>>> import numpy as np
>>> from numpy import linalg as LA
>>> np.set_printoptions(precision=1, suppress=True, linewidth=160)
>>> F = np.load("w.npy")
>>> F
array([[ -8. , -17.1,   7. ],
       [ -2.6,  -4.8,   2.9],
       [  5.2,  12.6,  -2.9],
       [  0.5,   2. ,   0.7],
       [  2.1,   5.7,  -0.6],
       [  4.8,  11.9,  -2.6],
       [  4.7,  11.7,  -2.6],
       [ -3.2,  -6.2,   3.4],
       [ -4.6,  -9.4,   4.5],
       [ -7.9, -16.9,   7. ],
       [  1.5,   4.4,  -0.1],
       [  5.9,  14.4,  -3.5]])
>>> Uu, sig, Vh = LA.svd(F)
>>> evecs = Vh[:(sig > 1e-8).sum()]
>>> rng = np.random.default_rng(708)
>>> x0 = F[6] + -1 * F[3] + rng.integers(2) * np.eye(3)[1]
>>> x0
array([ 4.3,  9.6, -3.2])
>>> evecs.T @ evecs
array([[ 0.2,  0.3, -0.3],
       [ 0.3,  0.9,  0.1],
       [-0.3,  0.1,  0.9]])
>>> np.diag(evecs.T @ evecs)
array([0.2, 0.9, 0.9])
>>> Xc = F - F.mean(axis=0)
>>> evecs = LA.svd(Xc)[2][:2]
>>> M2 = Xc - Xc @ evecs.T @ evecs
>>> np.round((Xc @ evecs.T).std(axis=0), 1) + 0
array([12.4,  0. ])
>>> np.round(np.cov(Xc @ evecs.T, rowvar=False), 1) + 0
array([[168.8,   0. ],
       [  0. ,   0. ]])
>>> round(float(LA.norm(M2) / LA.norm(Xc)), 1)
0.0
>>> np.round(M2.std(axis=0), 1) + 0
array([0., 0., 0.])
>>> LA.norm(M2, axis=1).round(6).argmax()
np.int64(0)
>>> np.round(LA.norm(F, 2) / LA.norm(F), 1)
np.float64(1.0)
>>> LA.cond(F) > 100
np.True_
>>> mat = rng.normal(size=(12, 3)) + 20 * np.array([-4, 5, -3])
>>> mat
array([[-78.1,  97.8, -61.8],
       [-80.6,  99.2, -58.3],
       [-80.9, 103. , -60.6],
       [-79.6,  99.3, -61.2],
       [-79.8, 100.9, -60.7],
       [-78.6,  98.2, -60.5],
       [-78.4, 101.2, -57.8],
       [-79.8, 101.4, -60.6],
       [-79.9,  99.7, -59.9],
       [-81.1, 100.9, -58.9],
       [-81.7, 100.8, -59.2],
       [-80.7,  99.5, -57.3]])
>>> Uu, sig, Vh = LA.svd(mat)
>>> np.argmax(sig[:-1] / (sig[1:] + 1e-6)) + 1
np.int64(1)
>>> sig
array([489.8,   5.3,   3.1])
>>> M2 = Uu[:, :1] @ np.diag(sig[:1]) @ Vh[:1]
>>> LA.matrix_rank(M2)
np.int64(1)
>>> np.round(LA.norm(mat - M2) / LA.norm(mat), 1)
np.float64(0.0)
>>> round(np.abs(mat - M2).max(), 1)
np.float64(2.8)
>>> np.round(LA.norm(mat - M2, 2), 1), round(sig[1], 1)
(np.float64(5.3), np.float64(5.3))
>>> G = np.cov(mat, rowvar=False)
>>> np.median(mat, axis=0)
array([-79.9, 100.3, -60.2])
>>> LA.eigvalsh(G)[::-1]
array([3. , 1.8, 0.7])
>>> round(float(np.corrcoef(mat[:, 0], mat[:, 2])[0, 1]), 1)
-0.4
>>> np.polyfit(mat[:, 0], mat[:, 2], 1)
array([ -0.4, -95.5])
>>> np.corrcoef(mat.T)
array([[ 1. , -0.5, -0.4],
       [-0.5,  1. ,  0.2],
       [-0.4,  0.2,  1. ]])
>>> G
array([[ 1.3, -0.8, -0.6],
       [-0.8,  2.2,  0.3],
       [-0.6,  0.3,  2. ]])
>>> idx = mat[:, 0] > np.median(mat[:, 0])
>>> f = mat[idx].mean(axis=0) - mat[~idx].mean(axis=0)
>>> np.argsort(-np.abs(f).round(6), kind="stable")
array([0, 2, 1])
>>> round(float((((mat - mat.mean(axis=0)) @ f > 0) == idx).mean()), 1)
0.8
>>> f
array([ 1.8, -0.7, -1.4])
>>> def softmax(z):
...     e = np.exp(z - z.max(axis=-1, keepdims=True))
...     return e / e.sum(axis=-1, keepdims=True)
... 
>>> np.round(softmax(mat[3]), 1) + 0
array([0., 1., 0.])
>>> softmax(mat).sum(axis=1)
array([1., 1., 1., 1., 1., 1., 1., 1., 1., 1., 1., 1.])
>>> np.round(softmax(mat[3] + 2), 1) + 0
array([0., 1., 0.])
>>> att = mat @ mat.T / np.sqrt(3)
>>> np.round(softmax(att), 1) + 0
array([[0., 0., 1., 0., 0., 0., 0., 0., 0., 0., 0., 0.],
       [0., 0., 1., 0., 0., 0., 0., 0., 0., 0., 0., 0.],
       [0., 0., 1., 0., 0., 0., 0., 0., 0., 0., 0., 0.],
       [0., 0., 1., 0., 0., 0., 0., 0., 0., 0., 0., 0.],
       [0., 0., 1., 0., 0., 0., 0., 0., 0., 0., 0., 0.],
       [0., 0., 1., 0., 0., 0., 0., 0., 0., 0., 0., 0.],
       [0., 0., 1., 0., 0., 0., 0., 0., 0., 0., 0., 0.],
       [0., 0., 1., 0., 0., 0., 0., 0., 0., 0., 0., 0.],
       [0., 0., 1., 0., 0., 0., 0., 0., 0., 0., 0., 0.],
       [0., 0., 1., 0., 0., 0., 0., 0., 0., 0., 0., 0.],
       [0., 0., 1., 0., 0., 0., 0., 0., 0., 0., 0., 0.],
       [0., 0., 1., 0., 0., 0., 0., 0., 0., 0., 0., 0.]])
>>> np.round(softmax(att + np.triu(np.full(att.shape, -np.inf), 1)), 1) + 0
array([[1., 0., 0., 0., 0., 0., 0., 0., 0., 0., 0., 0.],
       [0., 1., 0., 0., 0., 0., 0., 0., 0., 0., 0., 0.],
       [0., 0., 1., 0., 0., 0., 0., 0., 0., 0., 0., 0.],
       [0., 0., 1., 0., 0., 0., 0., 0., 0., 0., 0., 0.],
       [0., 0., 1., 0., 0., 0., 0., 0., 0., 0., 0., 0.],
       [0., 0., 1., 0., 0., 0., 0., 0., 0., 0., 0., 0.],
       [0., 0., 1., 0., 0., 0., 0., 0., 0., 0., 0., 0.],
       [0., 0., 1., 0., 0., 0., 0., 0., 0., 0., 0., 0.],
       [0., 0., 1., 0., 0., 0., 0., 0., 0., 0., 0., 0.],
       [0., 0., 1., 0., 0., 0., 0., 0., 0., 0., 0., 0.],
       [0., 0., 1., 0., 0., 0., 0., 0., 0., 0., 0., 0.],
       [0., 0., 1., 0., 0., 0., 0., 0., 0., 0., 0., 0.]])
>>> M = np.load("arr.npy")
>>> M
array([[-1.9,  3. , -1. , -3. ],
       [-3. ,  0.1, -2. , -3. ],
       [ 1. ,  3. ,  2.1,  3. ],
       [-2. ,  3. , -1. , -2.9]])
>>> Uu, sig, Vh = LA.svd(M)
>>> sig.round(1) + 0
array([8. , 5. , 1.1, 0. ])
>>> M2 = Uu[:, :3] @ np.diag(sig[:3]) @ Vh[:3]
>>> round(LA.norm(M - M2) / LA.norm(M), 1)
np.float64(0.0)
>>> round(np.abs(M - M2).max(), 1)
np.float64(0.0)
>>> LA.matrix_rank(M2)
np.int64(3)
>>> np.argsort(-LA.norm(M, axis=0).round(6), kind="stable")[:3]
array([3, 1, 0])
>>> np.round(LA.norm(M, 2) / LA.norm(M), 1)
np.float64(0.8)
>>> LA.matrix_rank(M, rtol=0.1)
np.int64(3)
>>> f = np.array([-2, 1])
>>> A = -2 * np.eye(2) + np.outer(f, f)
>>> A
array([[ 2., -2.],
       [-2., -1.]])
>>> q, r_ = LA.qr(A)
>>> q @ r_
array([[ 2., -2.],
       [-2., -1.]])
>>> q.shape, r_.shape
((2, 2), (2, 2))
>>> ev, evecs = LA.eig(A)
>>> np.sort(LA.eigvals(LA.inv(A)))
array([-0.5,  0.3])
>>> A @ evecs[:, 0] - ev[0] * evecs[:, 0]
array([0., 0.])
>>> idx = rng.permutation(2)
>>> M2 = A[:, idx] * rng.choice([-1, 1], 2)
>>> M2
array([[-2.,  2.],
       [ 2.,  1.]])
>>> Uu, _, Vh = LA.svd(A.T @ M2)
>>> np.round(Uu @ Vh, 1) + 0
array([[-1.,  0.],
       [ 0., -1.]])
>>> np.poly(M2)
array([ 1.,  1., -6.])
>>> LA.eigvals(M2)
array([-3.,  2.])
>>> round(LA.eigvals(M2).sum().real, 1)
np.float64(-1.0)
>>> np.einsum("ij,ji->", M2, M2)
np.float64(13.0)
>>> round(LA.det(2 * M2), 1), round(float(LA.det(M2)), 1)
(np.float64(-24.0), -6.0)
>>> feats = np.load("x.npy")
>>> feats.round(1) + 0
array([[ 0.3,  0.5, -0.1],
       [ 0.5,  0.7, -0.1],
       [-0.1, -0.1,  0. ]])
>>> # symmetric, so the eigenvalues are real
>>> softmax(feats[2])
array([0.3, 0.3, 0.4])
>>> att = feats @ feats.T / np.sqrt(3)
>>> softmax(att).round(6).argmax(axis=1)
array([1, 1, 2])
>>> np.round(feats @ LA.pinv(feats) @ feats, 1) + 0
array([[ 0.3,  0.5, -0.1],
       [ 0.5,  0.7, -0.1],
       [-0.1, -0.1,  0. ]])
>>> np.allclose(feats[:-1].T @ LA.lstsq(feats[:-1].T, feats[-1])[0], feats[-1])
True
>>> np.unique(feats.round(6), axis=0).shape
(3, 3)
>>> LA.lstsq(feats[:-1].T, feats[-1])[2]
np.int32(1)
>>> f = np.array([2, 1, -1])
>>> np.polyval(f, feats[0])
array([-0.4, -0.1, -1.1])
>>> np.cross(feats[0, :3], feats[2, :3])
array([0., 0., 0.])
>>> Uu, sig, Vh = LA.svd(feats)
>>> evecs = Vh[:(sig > 1e-8).sum()]
>>> x0 = feats[0] + -3 * feats[1] + rng.integers(2) * np.eye(3)[1]
>>> x0
array([-1.1, -0.5,  0.2])
>>> np.allclose(evecs.T @ evecs @ x0, x0)
False
>>> np.round(evecs.T @ evecs, 1) + 0
array([[ 0.3,  0.5, -0.1],
       [ 0.5,  0.7, -0.1],
       [-0.1, -0.1,  0. ]])
>>> LA.matrix_rank(np.vstack([feats, x0]))
np.int64(2)
>>> np.round(np.diag(evecs.T @ evecs), 1) + 0
array([0.3, 0.7, 0. ])
>>> x0 = np.array([-2, -3, 3])
>>> feats @ x0
array([-2.3, -3.2,  0.5])
>>> round((x0 - feats @ x0) @ (feats @ x0), 1)
np.float64(0.0)
>>> np.round(np.trace(feats), 1)
np.float64(1.0)
>>> W0 = np.load("test8.npy")
>>> W0
array([[ 1,  2,  2],
       [-3,  1,  3],
       [-5,  4,  8]])
>>> Uu, sig, Vh = LA.svd(W0)
>>> sig.round(1) + 0
array([11.2,  2.6,  0. ])
>>> M2 = Uu[:, :2] @ np.diag(sig[:2]) @ Vh[:2]
>>> np.round(LA.norm(W0 - M2, 2), 1), round(sig[2], 1)
(np.float64(0.0), np.float64(0.0))
>>> LA.matrix_rank(M2)
np.int64(2)
>>> round(float(np.abs(W0 - M2).max()), 1)
0.0
>>> M2
array([[ 1.,  2.,  2.],
       [-3.,  1.,  3.],
       [-5.,  4.,  8.]])
>>> LA.matrix_rank(W0, rtol=0.05)
np.int64(2)
>>> LA.matrix_rank(W0, rtol=0.1)
np.int64(2)
>>> np.round(LA.norm(W0, 2) / LA.norm(W0), 1)
np.float64(1.0)
>>> LA.cond(W0) > 100
np.True_
>>> np.round(np.poly(W0), 1) + 0
array([  1., -10.,  21.,   0.])
>>> np.round(LA.eigvals(W0), 1) + 0
array([7., 3., 0.])
>>> np.round(LA.det(W0[::-1]), 1)
np.float64(-0.0)
>>> np.kron(np.eye(2, dtype=int), W0)
array([[ 1,  2,  2,  0,  0,  0],
       [-3,  1,  3,  0,  0,  0],
       [-5,  4,  8,  0,  0,  0],
       [ 0,  0,  0,  1,  2,  2],
       [ 0,  0,  0, -3,  1,  3],
       [ 0,  0,  0, -5,  4,  8]])
>>> round(LA.eigvals(W0).sum().real, 1)
np.float64(10.0)
>>> X = np.load("mat.npy")
>>> X
array([[ 0, -6,  3],
       [ 6,  0, -2],
       [-3,  2,  0]])
>>> M2 = np.array([[0, 0], [0, 2], [2, 1]])
>>> X @ M2
array([[ 6, -9],
       [-4, -2],
       [ 0,  4]])
>>> np.einsum("ik,kj->ji", X, M2)
array([[ 6, -4,  0],
       [-9, -2,  4]])
>>> M2.T @ X.T
array([[ 6, -4,  0],
       [-9, -2,  4]])
>>> np.einsum("ij->j", X)
array([ 3, -4,  1])
>>> np.round(LA.norm(X, 2) / LA.norm(X), 1)
np.float64(0.7)
>>> np.argsort(-LA.norm(X, axis=0).round(6), kind="stable")[:3]
array([0, 1, 2])
>>> t3 = np.stack([X, -3 * X, X[::-1]])
>>> t3.shape
(3, 3, 3)
>>> LA.matrix_rank(t3.reshape(3, -1))
np.int64(2)
>>> t3.sum(axis=0)
array([[ -3,  14,  -6],
       [ -6,   0,   2],
       [  6, -10,   3]])
>>> np.round(LA.det(t3), 1) + 0
array([0., 0., 0.])
>>> J = np.load("m.npy")
>>> J
array([[ 2.3,  0. , -3. , -3. ],
       [ 1. , -0.7,  0. ,  1. ],
       [-3. , -2. ,  0.3,  0. ],
       [ 2. ,  0. , -3. , -2.7]])
>>> x0 = np.array([-2, 2, 2, -2])
>>> h1 = np.maximum(J @ x0, 0)
>>> np.tanh(J @ x0)
array([-1., -1.,  1., -1.])
>>> np.flatnonzero(h1 > 1e-9)
array([2])
>>> h1
array([0. , 0. , 2.6, 0. ])
>>> np.maximum(J @ (3 * x0), 0)
array([0. , 0. , 7.8, 0. ])
